% python3 -q
>>> import numpy as np
>>> np.set_printoptions(suppress=True, linewidth=200)
>>> J = np.array([[0, 2, 1, 1, -2, 3, 1, -3],
...     [2, 2, 3, 1, -3, 2, 3, -2],
...     [0, -1, -3, -1, 0, -1, 3, 3],
...     [3, 1, -1, 3, 2, 1, -2, -2],
...     [-3, -1, 0, -1, -3, 3, -2, 1],
...     [-2, -3, 1, 3, 3, -2, -1, 1],
...     [-1, 1, -2, 1, -3, 1, 1, -2],
...     [2, 1, -1, -1, 1, 2, -2, -2]])
>>> J
array([[ 0,  2,  1,  1, -2,  3,  1, -3],
       [ 2,  2,  3,  1, -3,  2,  3, -2],
       [ 0, -1, -3, -1,  0, -1,  3,  3],
       [ 3,  1, -1,  3,  2,  1, -2, -2],
       [-3, -1,  0, -1, -3,  3, -2,  1],
       [-2, -3,  1,  3,  3, -2, -1,  1],
       [-1,  1, -2,  1, -3,  1,  1, -2],
       [ 2,  1, -1, -1,  1,  2, -2, -2]])
>>> f = np.array([0, -3, 3, 3, 3, -1, -1, -2])
>>> Y = J + np.outer(f, np.eye(8)[3])
>>> round(np.linalg.det(Y) / np.linalg.det(J), 1), round(1 + np.linalg.solve(J, f)[3], 1)
(np.float64(2.6), np.float64(2.6))
>>> Y = np.linalg.inv(J)
>>> round(float(np.linalg.slogdet(J)[0]), 1)
1.0
>>> Y.round(1) + 0
array([[-0.4,  0.3,  0. ,  0.1,  0. ,  0. ,  0.1,  0.2],
       [ 0.5, -0.5, -0.1,  0.3, -0.1, -0.5, -0.3, -0.7],
       [ 0. ,  0.1, -0.1, -0.1,  0. ,  0. , -0.1, -0.1],
       [ 0.1,  0. ,  0. ,  0.3,  0.1,  0. ,  0. , -0.3],
       [ 0.4, -0.2,  0.1,  0. , -0.1,  0. , -0.3,  0. ],
       [ 0.3,  0. ,  0.2,  0. ,  0.1,  0.1, -0.2,  0.1],
       [ 0.2,  0.1,  0.2, -0.1, -0.1,  0.1,  0. ,  0.1],
       [ 0.1, -0.1,  0.1,  0.3,  0.1, -0.2, -0.3, -0.4]])
